% ipython --no-banner

In [1]: import numpy as np

In [2]: import numpy.linalg as la

In [3]: np.set_printoptions(precision=2, suppress=True, linewidth=100, legacy="1.25")

In [4]: rng = np.random.default_rng(132457)

In [5]: theta = np.sort(rng.uniform(-2, 2, 15))

In [6]: data = np.c_[theta, theta ** 2, theta ** 3] @ np.array([[0, 0, 2], [2, 1, 1], [3, 2, 3]])

In [7]: data.round(2) + 0
Out[7]: 
array([[-3.51, -2.93, -7.93],
       [-2.8 , -2.39, -6.89],
       [-1.83, -1.65, -5.4 ],
       [-1.28, -1.22, -4.49],
       [-1.05, -1.04, -4.09],
       [ 0.03,  0.01, -0.25],
       [ 0.  ,  0.  ,  0.03],
       [ 0.27,  0.15,  0.79],
       [ 3.58,  2.13,  4.57],
       [ 4.97,  2.98,  5.97],
       [ 5.48,  3.3 ,  6.48],
       [ 7.93,  4.82,  8.9 ],
       [ 8.96,  5.46,  9.9 ],
       [13.13,  8.06, 13.94],
       [18.54, 11.46, 19.13]])

In [8]: la.cond(data) > 100
Out[8]: True

In [9]: round(np.log10(la.cond(data)))
Out[9]: 2

In [10]: np.round(la.norm(data, 2) / la.norm(data), 2)
Out[10]: 0.99

In [11]: np.abs(la.svd(data)[2][-1])
Out[11]: array([0.41, 0.9 , 0.14])

In [12]: [round(float(x), 2) for x in la.svd(data, compute_uv=False)[:3]]
Out[12]: [45.06, 5.37, 0.39]

In [13]: W0 = np.loadtxt("data.csv", delimiter=",")

In [14]: W0
Out[14]: 
array([[-0.08, -1.  ],
       [-1.  ,  0.08]])

In [15]: vec = np.array([7, 4])

In [16]: a = np.maximum(W0 @ vec, 0)

In [17]: W0 * (a > 1e-9)[:, None]
Out[17]: 
array([[-0., -0.],
       [-0.,  0.]])

In [18]: np.maximum(W0 @ vec, 0) - np.maximum(-W0 @ vec, 0)
Out[18]: array([-4.57, -6.64])

In [19]: a
Out[19]: array([0., 0.])

In [20]: A = np.eye(2, dtype=int)[rng.permutation(2)]

In [21]: A
Out[21]: 
array([[0, 1],
       [1, 0]])

In [22]: # a transition matrix

In [23]: [round(float(la.det(A[:i, :i])), 2) + 0 for i in range(1, 3)]
Out[23]: [0.0, -1.0]

In [24]: try:
    ...:     la.cholesky(A)
    ...: except la.LinAlgError as e:
    ...:     print(repr(e))
    ...: 
LinAlgError('Matrix is not positive definite')

In [25]: round(float(la.eigvalsh(A).min()), 2)
Out[25]: -1.0

In [26]: O, evecs = la.qr(A[:, :1])[0], la.qr(A[:, 1:])[0]

In [27]: sv = la.svd(O.T @ evecs, compute_uv=False)

In [28]: (sv > 0.9).sum()
Out[28]: 0

In [29]: np.round(la.norm(O @ O.T - evecs @ evecs.T, 2), 2)
Out[29]: 1.0

In [30]: C = np.array([[0, -5, 4], [2, 1, 4], [0, 0, 4]])

In [31]: feats = np.repeat(C, 18 // 3, axis=0)

In [32]: feats = feats + 0.3 * rng.normal(size=feats.shape)

In [33]: feats
Out[33]: 
array([[-0.23, -4.51,  3.83],
       [ 0.19, -4.76,  4.43],
       [-0.13, -4.59,  4.28],
       [ 0.28, -5.53,  3.55],
       [-0.2 , -5.17,  3.98],
       [-0.1 , -4.43,  4.2 ],
       [ 2.  ,  1.31,  3.58],
       [ 1.73,  1.02,  4.17],
       [ 1.53,  1.47,  3.97],
       [ 2.3 ,  0.93,  3.84],
       [ 2.38,  0.9 ,  3.6 ],
       [ 1.69,  0.71,  3.96],
       [-0.25,  0.26,  3.59],
       [ 0.07,  0.4 ,  3.77],
       [ 0.36, -0.04,  4.04],
       [ 0.25, -0.25,  3.79],
       [ 0.39, -0.29,  4.24],
       [-0.11, -0.11,  4.22]])

In [34]: cen = feats - feats.mean(axis=0)

In [35]: Uu, sv, VT = la.svd(cen, full_matrices=False)

In [36]: np.searchsorted(np.cumsum(sv ** 2) / (sv ** 2).sum(), 0.9) + 1
Out[36]: 1

In [37]: np.abs(VT[0]).argmax()
Out[37]: 1

In [38]: VT[0] * np.sign(VT[0, np.abs(VT[0]).argmax()])
Out[38]: array([ 0.24,  0.97, -0.03])

In [39]: (np.sign(Uu[:, 0]) == np.sign(Uu[0, 0])).astype(int)
Out[39]: array([1, 1, 1, 1, 1, 1, 0, 0, 0, 0, 0, 0, 0, 0, 0, 0, 0, 0])

In [40]: C = feats[[13, 5]].astype(float)

In [41]: for _ in range(5):
    ...:     z = la.norm(feats[:, None] - C, axis=-1).argmin(axis=1)
    ...:     C = np.array([feats[z == j].mean(axis=0) for j in range(2)])
    ...: 

In [42]: z
Out[42]: array([1, 1, 1, 1, 1, 1, 0, 0, 0, 0, 0, 0, 0, 0, 0, 0, 0, 0])

In [43]: C[1] - C[0]
Out[43]: array([-1.06, -5.36,  0.15])

In [44]: np.bincount(z)
Out[44]: array([12,  6])

In [45]: K = np.load("block17.npy")

In [46]: K
Out[46]: 
array([[ 2,  1,  1],
       [ 1,  2,  0],
       [ 3,  2,  0],
       [ 1,  3,  2],
       [ 2,  1,  0],
       [ 1,  3,  0],
       [ 0,  4, -2],
       [ 1,  6,  0],
       [ 3,  5,  2],
       [ 2,  4,  4],
       [ 2,  2,  3],
       [ 4,  1,  3],
       [ 3,  0,  4],
       [ 3,  2,  3],
       [ 3,  4,  3],
       [ 4,  4,  2],
       [ 2,  6,  4],
       [ 1,  4,  5]])

In [47]: D = la.norm(K[:, None] - K[None], axis=-1)

In [48]: D[7].round(6).argsort(kind="stable")[:4]
Out[48]: array([7, 5, 6, 8])

In [49]: (D + 1e9 * np.eye(18)).round(6).argmin(axis=1)
Out[49]: array([ 4,  5,  4, 10,  0,  1,  5,  5, 14, 14, 13, 13, 11, 10,  8,  8,  9,  9])

In [50]: np.flatnonzero(D[7] < D.mean() / 2)
Out[50]: array([7])

In [51]: la.matrix_rank(D ** 2)
Out[51]: 5

In [52]: np.unravel_index(D.round(6).argmax(), D.shape)
Out[52]: (6, 12)

In [53]: D[:5, :5]
Out[53]: 
array([[0.  , 1.73, 1.73, 2.45, 1.  ],
       [1.73, 0.  , 2.  , 2.24, 1.41],
       [1.73, 2.  , 0.  , 3.  , 1.41],
       [2.45, 2.24, 3.  , 0.  , 3.  ],
       [1.  , 1.41, 1.41, 3.  , 0.  ]])
